% ipython --no-banner

In [1]: import numpy as np

In [2]: from numpy import linalg as LA

In [3]: np.set_printoptions(precision=2, suppress=True, linewidth=160, legacy="1.25")

In [4]: K = np.array([[2.2, 0.1, -0.7, 1.4, 0.9],
   ...:     [1.6, 1.6, 0.2, -0.5, -1.1],
   ...:     [-0.3, -0.2, 0.9, -0.4, -0.6],
   ...:     [0.2, -0.4, 0.7, -1.0, 0.7],
   ...:     [0.4, 0.5, 2.0, 0.3, 1.4]])

In [5]: print(K)
[[ 2.2  0.1 -0.7  1.4  0.9]
 [ 1.6  1.6  0.2 -0.5 -1.1]
 [-0.3 -0.2  0.9 -0.4 -0.6]
 [ 0.2 -0.4  0.7 -1.   0.7]
 [ 0.4  0.5  2.   0.3  1.4]]

In [6]: np.round(np.einsum("ij,ji->", K, K), 2)
Out[6]: 9.87

In [7]: LA.eigvals(K)
Out[7]: array([-1.24+0.j  ,  2.62+0.j  ,  1.58+0.j  ,  1.07+1.29j,  1.07-1.29j])

In [8]: np.kron(np.eye(2, dtype=int), K)
Out[8]: 
array([[ 2.2,  0.1, -0.7,  1.4,  0.9,  0. ,  0. , -0. ,  0. ,  0. ],
       [ 1.6,  1.6,  0.2, -0.5, -1.1,  0. ,  0. ,  0. , -0. , -0. ],
       [-0.3, -0.2,  0.9, -0.4, -0.6, -0. , -0. ,  0. , -0. , -0. ],
       [ 0.2, -0.4,  0.7, -1. ,  0.7,  0. , -0. ,  0. , -0. ,  0. ],
       [ 0.4,  0.5,  2. ,  0.3,  1.4,  0. ,  0. ,  0. ,  0. ,  0. ],
       [ 0. ,  0. , -0. ,  0. ,  0. ,  2.2,  0.1, -0.7,  1.4,  0.9],
       [ 0. ,  0. ,  0. , -0. , -0. ,  1.6,  1.6,  0.2, -0.5, -1.1],
       [-0. , -0. ,  0. , -0. , -0. , -0.3, -0.2,  0.9, -0.4, -0.6],
       [ 0. , -0. ,  0. , -0. ,  0. ,  0.2, -0.4,  0.7, -1. ,  0.7],
       [ 0. ,  0. ,  0. ,  0. ,  0. ,  0.4,  0.5,  2. ,  0.3,  1.4]])

In [9]: print(np.poly(K))
[  1.    -5.1    8.07  -0.87 -14.08  14.51]

In [10]: q = K.astype(float).copy()

In [11]: for j in range(5):
    ...:     q[:, j] -= q[:, :j] @ (q[:, :j].T @ q[:, j])
    ...:     q[:, j] /= LA.norm(q[:, j])
    ...: 

In [12]: np.round(q.T @ K, 2) + 0
Out[12]: 
array([[ 2.77,  1.07, -0.2 ,  0.84,  0.4 ],
       [ 0.  ,  1.37,  0.73, -0.67, -1.13],
       [ 0.  ,  0.  ,  2.29, -0.38,  1.22],
       [ 0.  ,  0.  ,  0.  ,  1.47,  0.78],
       [ 0.  ,  0.  ,  0.  ,  0.  ,  1.13]])

In [13]: np.round(q.T @ q, 2) + 0
Out[13]: 
array([[1., 0., 0., 0., 0.],
       [0., 1., 0., 0., 0.],
       [0., 0., 1., 0., 0.],
       [0., 0., 0., 1., 0.],
       [0., 0., 0., 0., 1.]])

In [14]: m1 = np.load("w.npy")

In [15]: m1
Out[15]: 
array([[-1.31,  0.62, -0.07, -2.46],
       [-2.55,  3.11,  3.66, -0.51],
       [-1.28,  0.56, -0.16, -2.5 ],
       [ 0.16, -2.31, -4.47, -7.44],
       [-1.72,  1.44,  1.17,  0.18],
       [-1.69,  1.38,  1.08,  0.9 ],
       [-1.41,  0.82,  0.22, -3.19],
       [-1.27,  0.53, -0.2 , -3.93],
       [-1.14,  0.28, -0.58, -5.46],
       [-0.69, -0.62, -1.93, -5.26],
       [-2.8 ,  3.61,  4.41,  6.33],
       [-2.3 ,  2.61,  2.91, -3.65],
       [-0.6 , -0.81, -2.21, -9.68],
       [-2.82,  3.64,  4.46, -5.58]])

In [16]: m1.sum(axis=1)
Out[16]: array([ -3.22,   3.71,  -3.38, -14.06,   1.07,   1.67,  -3.56,  -4.86,  -6.9 ,  -8.51,  11.54,  -0.44, -13.29,  -0.3 ])

In [17]: round(LA.norm(m1), 2)
Out[17]: 22.81

In [18]: m1.mean(axis=0)
Out[18]: array([-1.53,  1.06,  0.59, -3.02])

In [19]: data = np.load("sample11.npy")

In [20]: print(data)
[[8 5 8 5]
 [8 3 8 3]
 [8 5 8 5]
 [8 3 8 3]]

In [21]: # null space of dimension 2

In [22]: t = np.radians(135)

In [23]: R = np.eye(4)

In [24]: R[2, 2] = R[3, 3] = np.cos(t)

In [25]: R[2, 3], R[3, 2] = -np.sin(t), np.sin(t)

In [26]: R
Out[26]: 
array([[ 1.  ,  0.  ,  0.  ,  0.  ],
       [ 0.  ,  1.  ,  0.  ,  0.  ],
       [ 0.  ,  0.  , -0.71, -0.71],
       [ 0.  ,  0.  ,  0.71, -0.71]])

In [27]: out = data @ R.T

In [28]: round(float(LA.det(R)), 2), round(np.trace(R), 2)
Out[28]: (1.0, 0.59)

In [29]: np.allclose(LA.norm(data, axis=1), LA.norm(out, axis=1))
Out[29]: True

In [30]: np.abs(out - data).max(axis=0)
Out[30]: array([ 0.  ,  0.  , 17.19,  2.88])

In [31]: out
Out[31]: 
array([[ 8.  ,  5.  , -9.19,  2.12],
       [ 8.  ,  3.  , -7.78,  3.54],
       [ 8.  ,  5.  , -9.19,  2.12],
       [ 8.  ,  3.  , -7.78,  3.54]])
